$ ipython --no-banner

In [1]: import numpy as np

In [2]: from numpy import linalg as LA

In [3]: np.set_printoptions(precision=2, suppress=True, linewidth=200)

In [4]: mat = np.loadtxt("test8.csv", delimiter=",")

In [5]: mat
Out[5]: 
array([[1.  , 0.2 , 0.04, 0.01, 0.  , 0.  ],
       [0.2 , 1.  , 0.2 , 0.04, 0.01, 0.  ],
       [0.04, 0.2 , 1.  , 0.2 , 0.04, 0.01],
       [0.01, 0.04, 0.2 , 1.  , 0.2 , 0.04],
       [0.  , 0.01, 0.04, 0.2 , 1.  , 0.2 ],
       [0.  , 0.  , 0.01, 0.04, 0.2 , 1.  ]])

In [6]: # symmetric

In [7]: rng = np.random.default_rng(273373)

In [8]: B = mat + rng.integers(-2, 3, (6, 2)) @ rng.integers(-2, 3, (2, 6))

In [9]: B
Out[9]: 
array([[-1.  , -1.8 , -0.96, -1.99,  2.  ,  2.  ],
       [-1.8 , -1.  , -0.8 , -1.96,  2.01, -2.  ],
       [ 0.04,  0.2 ,  1.  ,  0.2 ,  0.04, -1.99],
       [-3.99, -3.96, -1.8 , -3.  ,  4.2 ,  0.04],
       [ 4.  ,  4.01,  2.04,  4.2 , -3.  , -1.8 ],
       [-2.  , -2.  , -0.99, -1.96,  2.2 , -1.  ]])

In [10]: np.abs(B - mat).sum(axis=1)
Out[10]: array([11., 11.,  2., 18., 20., 11.])

In [11]: z = rng.permutation(6)

In [12]: z
Out[12]: array([1, 2, 5, 0, 3, 4])

In [13]: B = mat[z][:, z]

In [14]: round(float(LA.det(B)), 2), round(float(LA.det(mat[z])), 2)
Out[14]: (0.82, -0.82)

In [15]: np.allclose(B, mat)
Out[15]: False

In [16]: np.sort(np.abs(LA.eigvals(B)))
Out[16]: array([0.69, 0.76, 0.87, 1.03, 1.24, 1.42])

In [17]: B
Out[17]: 
array([[1.  , 0.2 , 0.  , 0.2 , 0.04, 0.01],
       [0.2 , 1.  , 0.01, 0.04, 0.2 , 0.04],
       [0.  , 0.01, 1.  , 0.  , 0.04, 0.2 ],
       [0.2 , 0.04, 0.  , 1.  , 0.01, 0.  ],
       [0.04, 0.2 , 0.04, 0.01, 1.  , 0.2 ],
       [0.01, 0.04, 0.2 , 0.  , 0.2 , 1.  ]])

In [18]: np.diag(B)
Out[18]: array([1., 1., 1., 1., 1., 1.])

In [19]: B = mat / LA.norm(mat, axis=1, keepdims=True)

In [20]: gram = B @ B.T

In [21]: (gram - 2 * np.eye(6)).round(6).argmax(axis=1)
Out[21]: array([1, 0, 3, 2, 5, 4])

In [22]: vals, V = LA.eigh(mat)

In [23]: vals
Out[23]: array([0.69, 0.76, 0.87, 1.03, 1.24, 1.42])

In [24]: LA.eigvalsh(mat + -3 * np.eye(6))
Out[24]: array([-2.31, -2.24, -2.13, -1.97, -1.76, -1.58])

In [25]: np.round(V @ np.diag(vals) @ V.T, 2) + 0
Out[25]: 
array([[1.  , 0.2 , 0.04, 0.01, 0.  , 0.  ],
       [0.2 , 1.  , 0.2 , 0.04, 0.01, 0.  ],
       [0.04, 0.2 , 1.  , 0.2 , 0.04, 0.01],
       [0.01, 0.04, 0.2 , 1.  , 0.2 , 0.04],
       [0.  , 0.01, 0.04, 0.2 , 1.  , 0.2 ],
       [0.  , 0.  , 0.01, 0.04, 0.2 , 1.  ]])

In [26]: np.unique(vals.round(6) + 0, return_counts=True)[1]
Out[26]: array([1, 1, 1, 1, 1, 1])

In [27]: np.abs(V[:, -1])
Out[27]: array([0.26, 0.42, 0.51, 0.51, 0.42, 0.26])

In [28]: LA.eigvalsh(mat @ mat)
Out[28]: array([0.47, 0.57, 0.75, 1.06, 1.53, 2.03])

In [29]: (vals > 1e-8).sum(), (vals < -1e-8).sum()
Out[29]: (np.int64(6), np.int64(0))

In [30]: round(float(vals.sum()), 2), np.trace(mat)
Out[30]: (6.0, np.float64(6.0))

In [31]: np.round(V.T @ mat @ V, 2) + 0
Out[31]: 
array([[0.69, 0.  , 0.  , 0.  , 0.  , 0.  ],
       [0.  , 0.76, 0.  , 0.  , 0.  , 0.  ],
       [0.  , 0.  , 0.87, 0.  , 0.  , 0.  ],
       [0.  , 0.  , 0.  , 1.03, 0.  , 0.  ],
       [0.  , 0.  , 0.  , 0.  , 1.24, 0.  ],
       [0.  , 0.  , 0.  , 0.  , 0.  , 1.42]])

In [32]: LA.svd(mat, compute_uv=False)
Out[32]: array([1.42, 1.24, 1.03, 0.87, 0.76, 0.69])

In [33]: z = rng.permutation(6)

In [34]: B = mat[:, z] * rng.choice([-1, 1], 6)

In [35]: B
Out[35]: 
array([[ 0.04,  0.  , -0.  ,  0.01, -0.2 ,  1.  ],
       [ 0.2 ,  0.  , -0.01,  0.04, -1.  ,  0.2 ],
       [ 1.  ,  0.01, -0.04,  0.2 , -0.2 ,  0.04],
       [ 0.2 ,  0.04, -0.2 ,  1.  , -0.04,  0.01],
       [ 0.04,  0.2 , -1.  ,  0.2 , -0.01,  0.  ],
       [ 0.01,  1.  , -0.2 ,  0.04, -0.  ,  0.  ]])

In [36]: Uu, _, Vh = LA.svd(mat.T @ B)

In [37]: np.round(Uu @ Vh, 2) + 0
Out[37]: 
array([[ 0.,  0.,  0.,  0.,  0.,  1.],
       [ 0.,  0.,  0.,  0., -1.,  0.],
       [ 1.,  0.,  0.,  0.,  0.,  0.],
       [ 0.,  0.,  0.,  1.,  0.,  0.],
       [ 0.,  0., -1.,  0.,  0.,  0.],
       [ 0.,  1.,  0.,  0.,  0.,  0.]])

In [38]: arr = np.load("arr.npy")

In [39]: arr
Out[39]: 
array([[ 4.81, -0.39, -0.04],
       [-0.39,  4.19, -0.08],
       [-0.04, -0.08,  4.99]])

In [40]: # symmetric, so the eigenvalues are real

In [41]: x = np.array([1, 1, -2])

In [42]: y = arr @ x

In [43]: b, lr = np.zeros(3), 1 / LA.norm(arr, 2) ** 2

In [44]: for i in range(60):
    ...:     b -= lr * arr.T @ (arr @ b - y)
    ...:     if i % 10 == 0: print(i, round(LA.norm(arr @ b - y), 2))
    ...: 
0 1.66
10 0.0
20 0.0
30 0.0
40 0.0
50 0.0

In [45]: b
Out[45]: array([ 1.,  1., -2.])
